In [1]: import numpy as np

In [2]: import numpy.linalg as la

In [3]: np.set_printoptions(suppress=True, linewidth=160)

In [4]: rd = lambda a: np.round(a, 2) + 0

In [5]: A = np.loadtxt("test8.csv", delimiter=",")

In [6]: print(A)
[[-1. -1. -1. -1.]
 [-1. -2. -2. -2.]
 [-1. -2. -3. -3.]
 [-1. -2. -3. -4.]]

In [7]: q, vecs = la.qr(A[:, :3])[0], la.qr(A[:, 3:])[0]

In [8]: sigma = la.svd(q.T @ vecs, compute_uv=False)

In [9]: print(rd(la.norm(q @ q.T - vecs @ vecs.T, 2)))
1.0

In [10]: print((sigma > 0.9).sum())
1

In [11]: arr = np.loadtxt("mat.csv", delimiter=",")

In [12]: print(rd(arr))
[[-0.37  0.43 -0.82]
 [-0.66 -0.75 -0.09]
 [-0.66  0.5   0.56]]

In [13]: M2 = arr / np.sqrt((arr ** 2).mean(axis=1, keepdims=True))

In [14]: print(rd(arr - arr.mean(axis=1, keepdims=True)))
[[-0.12  0.69 -0.57]
 [-0.16 -0.25  0.4 ]
 [-0.79  0.37  0.43]]

In [15]: print(rd(M2[1]))
[-1.14 -1.3  -0.16]

In [16]: rng = np.random.default_rng(8422)

In [17]: z = rng.permutation(3)

In [18]: print(z)
[0 2 1]

In [19]: M2 = arr[z][:, z]

In [20]: print(rd(M2))
[[-0.37 -0.82  0.43]
 [-0.66  0.56  0.5 ]
 [-0.66 -0.09 -0.75]]

In [21]: print(np.allclose(M2, arr))
False

In [22]: K = np.load("out16.npy")

In [23]: print(K)
[[0. 0. 1.]
 [0. 0. 3.]
 [1. 3. 0.]]

In [24]: x = np.array([-5, -4, 5])

In [25]: h1 = np.maximum(K @ x, 0)

In [26]: print(rd(np.tanh(K @ x)))
[ 1.  1. -1.]

In [27]: print(h1)
[ 5. 15.  0.]

In [28]: print(K.T @ h1)
[ 0.  0. 50.]

In [29]: proj = np.triu(np.array([[0, 0, 3], [3, 2, 0], [3, 1, 2]]), 1) + np.eye(3)

In [30]: M2 = proj @ K @ la.inv(proj)

In [31]: print(rd(np.poly(M2)))
[  1.   0. -10.   0.]

In [32]: print(np.trace(M2), np.trace(K))
0.0 0.0

In [33]: print(proj @ K - K @ proj)
[[ 3.  9.  0.]
 [ 0.  0.  0.]
 [ 0.  0. -3.]]

In [34]: print(la.matrix_rank(M2))
2

In [35]: print(M2)
[[ 3.  9. -8.]
 [ 0.  0.  3.]
 [ 1.  3. -3.]]

In [36]: left, sigma, VT = la.svd(K)

In [37]: vecs = VT[:(sigma > 1e-8).sum()]

In [38]: x = K[1] + 2 * K[0] + rng.integers(2) * np.eye(3)[0]

In [39]: print(x)
[1. 0. 5.]

In [40]: print(la.matrix_rank(np.vstack([K, x])))
3

In [41]: print(rd(vecs.T @ vecs))
[[0.1 0.3 0. ]
 [0.3 0.9 0. ]
 [0.  0.  1. ]]

In [42]: print(np.allclose(vecs.T @ vecs @ x, x))
False

In [43]: print(rd(la.norm(x - vecs.T @ vecs @ x)))
0.95

In [44]: W = np.array([[1, 2, 3], [2, 1, 1], [3, 1, 1], [3, 1, 2]])

In [45]: coef = np.array([1, 0, 2])

In [46]: act = np.maximum(A @ W + coef, 0)

In [47]: print(la.matrix_rank(act))
0

In [48]: print((act > 0).astype(int))
[[0 0 0]
 [0 0 0]
 [0 0 0]
 [0 0 0]]

In [49]: print(act)
[[0. 0. 0.]
 [0. 0. 0.]
 [0. 0. 0.]
 [0. 0. 0.]]

In [50]: print((act > 0).mean(axis=0))
[0. 0. 0.]

In [51]: cent = np.array([[1, 4, 3], [3, 5, 1], [2, 3, 4]])

In [52]: print(W @ cent)
[[13 23 17]
 [ 7 16 11]
 [ 8 20 14]
 [10 23 18]]

In [53]: print((act @ cent).round(6).argmax(axis=1))
[0 0 0 0]

In [54]: W0 = np.load("x.npy")

In [55]: print(rd(W0))
[[ 0.6   0.44  0.21]
 [ 0.44  0.51 -0.23]
 [ 0.21 -0.23  0.89]]

In [56]: u, g = W0[2], W0[1]

In [57]: print(rd(u @ g))
-0.23

In [58]: pr = (u @ g) / (u @ u) * u

In [59]: print(rd(pr))
[-0.06  0.06 -0.23]

In [60]: print(rd(np.outer(u, g)))
[[ 0.09  0.11 -0.05]
 [-0.1  -0.12  0.06]
 [ 0.39  0.45 -0.21]]

In [61]: print(rd((g - pr) @ u))
0.0

In [62]: F = np.load("m.npy")

In [63]: print(F)
[[0 0 0 1]
 [0 0 2 3]
 [0 0 3 0]
 [3 2 0 0]]

In [64]: print(rd(K @ la.pinv(K) @ K))
[[0. 0. 1.]
 [0. 0. 3.]
 [1. 3. 0.]]

In [65]: print(np.unique(K.round(6), axis=0).shape)
(3, 3)

In [66]: print(np.allclose(K[:-1].T @ la.lstsq(K[:-1].T, K[-1])[0], K[-1]))
False

In [67]: X = np.load("sample13.npy")

In [68]: print(X)
[[0 5 2 4]
 [5 0 5 2]
 [2 5 0 5]
 [4 2 5 0]]

In [69]: u = np.array([3, 2])

In [70]: print(np.polyval(u, X[2]))
[ 8 17  2 17]

In [71]: print(np.convolve(X[2], u))
[ 6 19 10 15 10]

In [72]: print(np.array([np.convolve(row, u, "same") for row in X]))
[[ 0 15 16 16]
 [15 10 15 16]
 [ 6 19 10 15]
 [12 14 19 10]]

In [73]: mat = np.array([[5.0, 1.0, 0.0, 0.0],
    ...:     [0.0, 5.0, 1.0, 0.0],
    ...:     [0.0, 0.0, 5.0, 1.0],
    ...:     [0.0, 0.0, 0.0, 5.0]])

In [74]: print([int(la.matrix_rank(la.matrix_power(mat, p))) for p in range(1, 5)])
[4, 4, 4, 4]

In [75]: M2 = np.array([[1, -3, 3], [2, 1, 2], [3, -2, -1], [-1, -1, -1]])

In [76]: print(np.einsum("ik,kj->ij", mat, M2))
[[  7. -14.  17.]
 [ 13.   3.   9.]
 [ 14. -11.  -6.]
 [ -5.  -5.  -5.]]

In [77]: print(mat @ M2)
[[  7. -14.  17.]
 [ 13.   3.   9.]
 [ 14. -11.  -6.]
 [ -5.  -5.  -5.]]

In [78]: x = np.array([-3, 8, 4, -2])

In [79]: print((mat @ x).argmax())
1

In [80]: print(mat @ (2 * x))
[-14.  88.  36. -20.]

In [81]: print(np.einsum("ij,j->i", mat, x))
[ -7.  44.  18. -10.]

In [82]: print(np.sign((mat @ x).round(6)))
[-1.  1.  1. -1.]

In [83]: data = 3 * np.eye(2) + np.ones((2, 2))

In [84]: print(data)
[[4. 1.]
 [1. 4.]]

In [85]: print(rd(la.eigvals(data).sum().real))
8.0

In [86]: print(rd(la.det(data.T)))
15.0

In [87]: print(rd(la.det(2 * data)), rd(la.det(data)))
60.0 15.0

In [88]: print(np.poly(data))
[ 1. -8. 15.]

In [89]: M2 = np.array([[1, 3, 3], [2, 3, 0]])

In [90]: cent = np.kron(M2, data)

In [91]: print(la.matrix_rank(cent))
4

In [92]: print(cent.shape)
(4, 6)

In [93]: x = np.ones(2)

In [94]: for _ in range(6):
    ...:     x = data @ x
    ...:     x /= la.norm(x)
    ...:     print(round(x @ data @ x, 2))
    ...: 
5.0
5.0
5.0
5.0
5.0
5.0

In [95]: print(rd(x))
[0.71 0.71]

In [96]: x = np.array([0, 2])

In [97]: rhs = data @ x

In [98]: coef, lr = np.zeros(2), 1 / la.norm(data, 2) ** 2

In [99]: for i in range(50):
    ...:     coef -= lr * data.T @ (data @ coef - rhs)
    ...:     if i % 10 == 0: print(i, round(la.norm(data @ coef - rhs), 2))
    ...: 
0 2.72
10 0.03
20 0.0
30 0.0
40 0.0

In [100]: print(rd(la.cond(data)))
1.67

In [101]: print(rd(coef))
[0. 2.]
